% python3 -q
>>> import numpy as np
>>> np.set_printoptions(precision=3, suppress=True, linewidth=100, sign=" ")
>>> W0 = np.loadtxt("run13.csv", delimiter=",")
>>> W0
array([[  3.739,   7.736,  18.06 ,   0.112],
       [ -4.446,  -3.901,  -1.25 , -19.064],
       [-16.137,   5.22 ,   5.15 ,  -9.265],
       [ -2.508,   9.993,  11.203,  12.974],
       [-11.518, -11.692,  10.748,   3.888],
       [-14.541,  10.24 ,   8.069,   4.311],
       [ -9.367,   0.727, -15.336,  -8.748],
       [  8.079,   5.102,   3.317, -17.254],
       [  8.89 ,  -7.983, -16.025,   0.666],
       [ -1.334,  -5.542,   9.363,  16.729],
       [ 14.86 ,  -0.39 ,  -1.023, -13.341],
       [  5.336,  -9.736,  16.609,  -0.925],
       [ -6.465,   5.824, -16.48 ,  -7.258],
       [-15.921,  -5.225,   2.021,  10.731],
       [  4.281,   9.468,  -9.469, -14.225],
       [ -7.988,  14.777,  -4.605,   9.83 ],
       [-16.171,  -9.647,   0.831,   6.69 ],
       [ -3.636,  15.683,  10.302,  -5.89 ],
       [ 13.945,   7.415,  -8.349,   8.992],
       [ -3.607,  12.589,  -9.478,  11.776],
       [  6.9  ,  -5.274,  16.301,  -7.673],
       [-10.121,   4.466,  16.662,  -0.071],
       [ 17.997,   4.273,   5.935,  -4.755],
       [ -6.139, -17.116,  -8.049,  -2.133],
       [-11.688,   6.314, -12.785,   7.751],
       [  8.789,  15.013,   8.781,   4.502]])
>>> basis = W0[[24, 21]].astype(float)
>>> for _ in range(3):
...     lab = np.linalg.norm(W0[:, None] - basis, axis=-1).argmin(axis=1)
...     basis = np.array([W0[lab == j].mean(axis=0) for j in range(2)])
... 
>>> lab
array([ 1,  1,  1,  1,  1,  1,  0,  1,  0,  1,  1,  1,  0,  0,  0,  0,  0,  1,  0,  0,  1,  1,  1,
        0,  0,  1])
>>> np.abs(basis[1] - basis[0]).argmax()
np.int64(2)
